$ python3 -q
>>> import numpy as np
>>> from numpy import linalg as LA
>>> np.set_printoptions(precision=2, suppress=True, linewidth=200)
>>> arr = np.load("w.npy")
>>> print(arr)
[[0 0 1]
 [1 0 0]
 [0 1 0]]
>>> P = np.triu(np.array([[6, 8, 4], [3, 9, 1], [4, 4, 4]]), 1) + np.eye(3)
>>> M2 = P @ arr @ LA.inv(P)
>>> np.round(np.poly(M2), 2) + 0
array([ 1.,  0.,  0., -1.])
>>> round(float(LA.det(M2)), 2)
1.0
>>> print(P @ arr - arr @ P)
[[ 8.  4.  0.]
 [ 0. -7. -4.]
 [ 0.  0. -1.]]
>>> M2
array([[  8., -60.,  29.],
       [  1.,  -7.,   3.],
       [  0.,   1.,  -1.]])
>>> Uu, sigma, Vh = LA.svd(M2, full_matrices=False)
>>> np.round(Uu.T @ Uu, 2) + 0
array([[1., 0., 0.],
       [0., 1., 0.],
       [0., 0., 1.]])
>>> np.round(Uu.T @ M2 @ Vh.T, 2) + 0
array([[67.57,  0.  ,  0.  ],
       [ 0.  ,  0.61,  0.  ],
       [ 0.  ,  0.  ,  0.02]])
>>> np.cumsum(sigma ** 2) / np.sum(sigma ** 2)
array([1., 1., 1.])
>>> (sigma > 1e-8).sum()
np.int64(3)
>>> np.abs(Vh[0])
array([0.12, 0.89, 0.43])
>>> np.round(np.sqrt((sigma ** 2).sum()), 2), np.round(LA.norm(M2), 2)
(np.float64(67.57), np.float64(67.57))
>>> f = np.array([0, -1, -2])
>>> M2 = arr + np.outer(f, np.eye(3)[2])
>>> round(float(LA.det(M2) / LA.det(arr)), 2), round(float(1 + LA.solve(arr, f)[2]), 2)
(1.0, 1.0)
>>> LA.matrix_rank(LA.inv(M2) - LA.inv(arr), tol=1e-8)
np.int64(1)
>>> print(M2)
[[ 0.  0.  1.]
 [ 1.  0. -1.]
 [ 0.  1. -2.]]
>>> LA.matrix_rank(M2 - arr)
np.int64(1)
>>> arr @ arr.T
array([[1, 0, 0],
       [0, 1, 0],
       [0, 0, 1]])
>>> J = np.load("block11.npy")
>>> J
array([[-0.31,  0.11,  0.94],
       [-0.94, -0.2 , -0.29],
       [ 0.16, -0.97,  0.16]])
>>> # columns are unit length and at right angles
>>> rng = np.random.default_rng(197)
>>> M2 = J + rng.integers(-2, 3, (3, 1)) @ rng.integers(-2, 3, (1, 3))
>>> M2
array([[1.69, 4.11, 2.94],
       [1.06, 3.8 , 1.71],
       [2.16, 3.03, 2.16]])
>>> M2 - J
array([[2., 4., 2.],
       [2., 4., 2.],
       [2., 4., 2.]])
>>> (J + J.T) / 2
array([[-0.31, -0.42,  0.55],
       [-0.42, -0.2 , -0.63],
       [ 0.55, -0.63,  0.16]])
>>> print(np.round(np.trace(J), 2))
-0.35
>>> LA.determinant(J)
Traceback (most recent call last):
  File "<python-input-34>", line 1, in <module>
    LA.determinant(J)
    ^^^^^^^^^^^^^^
AttributeError: module 'numpy.linalg' has no attribute 'determinant'
>>> np.allclose(J @ J.T, J.T @ J)
True
>>> round(float(np.abs(LA.eigvals(J)).max()), 2)
1.0
>>> Uu, sigma, Vh = LA.svd(J, full_matrices=False)
>>> print(sigma / sigma[0])
[1. 1. 1.]
>>> np.cumsum(sigma ** 2) / np.sum(sigma ** 2)
array([0.33, 0.67, 1.  ])
>>> print(np.round(Uu.T @ Uu, 2) + 0)
[[1. 0. 0.]
 [0. 1. 0.]
 [0. 0. 1.]]
>>> x0 = np.array([0, 0, 1])
>>> rhs = J @ x0
>>> c, lr = np.zeros(3), 1 / LA.norm(J, 2) ** 2
>>> for i in range(6):
...     c -= lr * J.T @ (J @ c - rhs)
...     if i % 2 == 0: print(i, round(LA.norm(J @ c - rhs), 2))
... 
0 0.0
2 0.0
4 0.0
>>> c.round(2) + 0
array([0., 0., 1.])
>>> print(np.round(LA.cond(J), 2))
1.0
>>> E = np.load("out13.npy")
>>> E
array([[ 0.76,  1.52, -0.24],
       [ 0.6 , -0.1 ,  0.7 ],
       [ 0.7 ,  1.5 , -0.2 ]])
>>> lab = rng.permutation(3)
>>> M2 = E[:, lab] * rng.choice([-1, 1], 3)
>>> print(M2)
[[-0.24 -0.76 -1.52]
 [ 0.7  -0.6   0.1 ]
 [-0.2  -0.7  -1.5 ]]
>>> Uu, _, Vh = LA.svd(E.T @ M2)
>>> print(np.round(Uu @ Vh, 2) + 0)
[[ 0. -1.  0.]
 [ 0.  0. -1.]
 [ 1.  0.  0.]]
>>> lab
array([2, 0, 1])
>>> np.argsort(-LA.norm(E, axis=0).round(6), kind="stable")[:3]
array([1, 0, 2])
>>> M2 = E / np.sqrt((E ** 2).mean(axis=1, keepdims=True))
>>> LA.norm(M2, axis=1)
array([1.73, 1.73, 1.73])
>>> LA.matrix_rank(M2) == LA.matrix_rank(E)
np.True_
>>> th = np.deg2rad(36)
>>> mat = np.eye(4)
>>> mat[np.ix_([3, 2], [3, 2])] = [[np.cos(th), -np.sin(th)], [np.sin(th), np.cos(th)]]
>>> mat
array([[ 1.  ,  0.  ,  0.  ,  0.  ],
       [ 0.  ,  1.  ,  0.  ,  0.  ],
       [ 0.  ,  0.  ,  0.81,  0.59],
       [ 0.  ,  0.  , -0.59,  0.81]])
>>> M2 = mat / np.sqrt((mat ** 2).mean(axis=1, keepdims=True))
>>> LA.matrix_rank(M2) == LA.matrix_rank(mat)
np.True_
>>> LA.matrix_rank(mat - mat.mean(axis=1, keepdims=True))
np.int64(3)
>>> f, r1 = mat[0], mat[1]
>>> f @ f
np.float64(1.0)
>>> print(f @ r1)
0.0
>>> p = (f @ r1) / (f @ f) * f
>>> print(round(float(LA.norm(f + r1) ** 2 + LA.norm(f - r1) ** 2), 2))
4.0
>>> np.outer(f, r1)
array([[0., 1., 0., 0.],
       [0., 0., 0., 0.],
       [0., 0., 0., 0.],
       [0., 0., 0., 0.]])
>>> r1 - p
array([0., 1., 0., 0.])
>>> p
array([0., 0., 0., 0.])
>>> M2 = np.array([[0, 2], [2, 0], [3, 2], [2, 0]])
>>> print(LA.matrix_rank(np.vstack([mat, M2.T])))
4
>>> mat @ M2
array([[ 0.  ,  2.  ],
       [ 2.  ,  0.  ],
       [ 3.6 ,  1.62],
       [-0.15, -1.18]])
>>> np.einsum("ik,kj->ji", mat, M2)
array([[ 0.  ,  2.  ,  3.6 , -0.15],
       [ 2.  ,  0.  ,  1.62, -1.18]])
>>> LA.matrix_rank(mat @ M2)
np.int64(2)
>>> print(np.einsum("ij->j", mat))
[1.   1.   0.22 1.4 ]
>>> feats = np.load("case2.npy")
>>> feats
array([[ -8.,   9.,  -3.],
       [-12.,  16.,  -6.],
       [-12.,  15.,  -5.]])
>>> Uu, sigma, Vh = LA.svd(feats)
>>> sigma
array([31.35,  1.04,  0.24])
>>> print(np.argmax(sigma[:-1] / (sigma[1:] + 1e-6)) + 1)
1
>>> M2 = Uu[:, :1] @ np.diag(sigma[:1]) @ Vh[:1]
>>> LA.matrix_rank(M2)
np.int64(1)
>>> M2
array([[ -7.41,   9.36,  -3.3 ],
       [-12.48,  15.78,  -5.55],
       [-11.87,  15.01,  -5.28]])
>>> print(round(float(LA.norm(feats - M2) / LA.norm(feats)), 2))
0.03
>>> round(float(LA.norm(feats, 2) / LA.norm(feats)), 2)
1.0
>>> print(LA.cond(feats) > 100)
True
>>> print(round(np.log10(LA.cond(feats))))
2
>>> np.abs(LA.svd(feats)[2][-1])
array([0.31, 0.53, 0.79])
>>> np.argsort(-LA.norm(feats, axis=0).round(6), kind="stable")[:3]
array([1, 0, 2])
>>> w, V = LA.eig(feats)
>>> w
array([-2.,  4.,  1.])
>>> np.sort(LA.eigvals(feats @ feats))
array([ 1.,  4., 16.])
>>> np.sort(LA.eigvals(LA.inv(feats)))
array([-0.5 ,  0.25,  1.  ])
>>> x0 = np.array([6, 5, 4])
>>> rhs = feats @ x0
>>> c, lr = np.zeros(3), 1 / LA.norm(feats, 2) ** 2
>>> for i in range(12):
...     c -= lr * feats.T @ (feats @ c - rhs)
...     if i % 2 == 0: print(i, round(LA.norm(feats @ c - rhs), 2))
... 
0 4.74
2 4.74
4 4.73
6 4.72
8 4.71
10 4.7
>>> np.round(LA.cond(feats), 2)
np.float64(128.13)
>>> M = np.array([[5, 5], [5, 10]])
>>> M
array([[ 5,  5],
       [ 5, 10]])
>>> # symmetric
>>> x0 = np.ones(2)
>>> for _ in range(3):
...     x0 = M @ x0
...     x0 /= LA.norm(x0)
...     print(round(x0 @ M @ x0, 2))
... 
13.08
13.09
13.09
>>> print(round(float(LA.eigvalsh(M)[-1]), 2))
13.09
>>> M2 = np.array([[-6, -5], [9, -2]])
>>> cent = np.kron(M2, M)
>>> round(float(LA.norm(cent, 2)), 2), round(LA.norm(M2, 2) * LA.norm(M, 2), 2)
(142.56, np.float64(142.56))
>>> cent
array([[-30, -30, -25, -25],
       [-30, -60, -25, -50],
       [ 45,  45, -10, -10],
       [ 45,  90, -10, -20]])
>>> LA.matrix_rank(cent)
np.int64(4)
>>> np.kron(np.eye(2, dtype=int), cent)
array([[-30, -30, -25, -25,   0,   0,   0,   0],
       [-30, -60, -25, -50,   0,   0,   0,   0],
       [ 45,  45, -10, -10,   0,   0,   0,   0],
       [ 45,  90, -10, -20,   0,   0,   0,   0],
       [  0,   0,   0,   0, -30, -30, -25, -25],
       [  0,   0,   0,   0, -30, -60, -25, -50],
       [  0,   0,   0,   0,  45,  45, -10, -10],
       [  0,   0,   0,   0,  45,  90, -10, -20]])
>>> np.einsum("ii->", cent)
np.int64(-120)
>>> print(round(LA.eigvals(cent).sum().real, 2))
-120.0
>>> f = np.array([1, 0])
>>> M2 = M + np.outer(f, np.eye(2)[0])
>>> print(M2)
[[ 6.  5.]
 [ 5. 10.]]
>>> LA.matrix_rank(LA.inv(M2) - LA.inv(M), tol=1e-8)
np.int64(1)
>>> W0 = np.load("mat.npy")
>>> W0
array([[-20.47,   2.53,   5.86],
       [ -6.2 ,  14.11,  41.04],
       [ 15.66,   6.37, -36.75],
       [ 12.51,  39.89, -34.79],
       [ 14.97,  -5.04,  44.41],
       [  6.65,  11.28,  -0.36],
       [-13.19, -10.33,  -9.79],
       [ -5.99, -13.01,  17.81],
       [  1.37,  19.18,  -2.35],
       [ 11.79, -58.2 ,   6.83],
       [-14.57,  16.56,  -4.39],
       [ 22.6 ,  10.5 , -20.31],
       [ 18.02,   4.6 ,  23.09]])
>>> M2 = np.c_[W0[:, :2] @ np.array([[-2, -1], [-3, -4]]), np.array([-2, 2, 2, -2, 3, -2, 2, 2, -2, -3, 3, 1, 0])]
>>> print(M2)
[[  33.35   10.35   -2.  ]
 [ -29.93  -50.24    2.  ]
 [ -50.43  -41.14    2.  ]
 [-144.69 -172.07   -2.  ]
 [ -14.82    5.19    3.  ]
 [ -47.14  -51.77   -2.  ]
 [  57.37   54.51    2.  ]
 [  51.01   58.03    2.  ]
 [ -60.28  -78.09   -2.  ]
 [ 151.02  221.01   -3.  ]
 [ -20.54  -51.67    3.  ]
 [ -76.7   -64.6     1.  ]
 [ -49.84  -36.42    0.  ]]
>>> LA.matrix_rank(M2)
np.int64(3)
>>> LA.matrix_rank(np.c_[W0, M2])
np.int64(4)
>>> print(np.round(LA.lstsq(W0, M2[:, 0])[0], 2) + 0)
[-2. -3.  0.]
>>> np.round(LA.norm(M2 - W0 @ LA.lstsq(W0, M2)[0], axis=0), 2) + 0
array([0.  , 0.  , 7.36])
>>> print(LA.norm(LA.qr(W0)[0].T @ M2, axis=0) ** 2 / ((M2 ** 2).sum(axis=0) + 1e-12))
[1.  1.  0.1]
>>> x0 = np.array([5, -2, -3, 4])
>>> LA.inv(mat)
array([[ 1.  ,  0.  ,  0.  ,  0.  ],
       [ 0.  ,  1.  ,  0.  ,  0.  ],
       [ 0.  ,  0.  ,  0.81, -0.59],
       [ 0.  ,  0.  ,  0.59,  0.81]])
>>> np.abs(LA.eigvals(mat))
array([1., 1., 1., 1.])
>>> round(float(LA.det(mat)), 2)
1.0
>>> def softmax(z):
...     e = np.exp(z - z.max(axis=-1, keepdims=True))
...     return e / e.sum(axis=-1, keepdims=True)
... 
>>> np.round(softmax(W0[8]), 2) + 0
array([0., 1., 0.])
>>> softmax(W0).sum(axis=1)
array([1., 1., 1., 1., 1., 1., 1., 1., 1., 1., 1., 1., 1.])
>>> scores = W0 @ W0.T / np.sqrt(3)
>>> softmax(scores).round(6).argmax(axis=1)
array([0, 1, 3, 3, 4, 3, 9, 9, 3, 9, 3, 3, 4])
>>> softmax(scores)[8] @ W0
array([ 12.51,  39.89, -34.79])
>>> cen = W0 - W0.mean(axis=0)
>>> Uu, sigma, Vh = LA.svd(cen, full_matrices=False)
>>> sigma
array([95.93, 69.6 , 47.55])
>>> Vh[0] * np.sign(Vh[0, np.abs(Vh[0]).argmax()])
array([-0.08, -0.59,  0.81])
>>> (np.sign(Uu[:, 0]) == np.sign(Uu[0, 0])).astype(int)
array([1, 1, 0, 0, 1, 0, 0, 1, 0, 1, 0, 0, 1])
>>> np.abs(Vh[0]).argmax()
np.int64(2)
>>> np.abs(Uu[:, 0]).argmax()
np.int64(3)
>>> print(np.abs(Vh[-1]))
[0.98 0.09 0.17]
>>> x0 = np.array([5, -5, 2])
>>> rhs = W0 @ x0
>>> np.round(LA.pinv(W0) @ W0, 2) + 0
array([[1., 0., 0.],
       [0., 1., 0.],
       [0., 0., 1.]])
>>> LA.lstsq(W0, rhs)[0]
array([ 5., -5.,  2.])
>>> rhs = rhs + 0.02 * rng.normal(size=13)
>>> rhs
array([-103.32,  -19.46,  -27.05, -206.48,  188.83,  -23.86,  -33.87,   70.74,  -93.74,  363.6 , -164.42,   19.88,  113.32])
>>> c, *_ = LA.lstsq(W0, rhs)
>>> c
array([ 5., -5.,  2.])
>>> print([round(float(LA.norm(LA.solve(W0.T @ W0 + lam * np.eye(3), W0.T @ rhs))), 2) for lam in (0, 1, 10, 100)])
[7.35, 7.35, 7.33, 7.16]
>>> m1 = np.load("m.npy")
>>> print(m1)
[[-0.66  0.39  0.14  0.63]
 [-0.24 -0.83  0.48  0.16]
 [-0.48 -0.35 -0.8  -0.11]
 [ 0.54 -0.2  -0.33  0.75]]
>>> # columns are unit length and at right angles
>>> P = np.triu(np.array([[-1, 2, 1, -2], [-2, 1, -2, -1], [-1, 0, -2, 2], [0, 1, -2, 2]]), 1) + np.eye(4)
>>> M2 = P @ m1 @ LA.inv(P)
>>> print(LA.matrix_rank(M2))
4
>>> P @ m1 - m1 @ P
array([[-2.02, -0.29,  2.26, -2.47],
       [ 0.42,  1.37,  0.51, -2.8 ],
       [ 1.07,  0.55, -0.88,  1.8 ],
       [ 0.  , -1.07, -0.94,  1.54]])
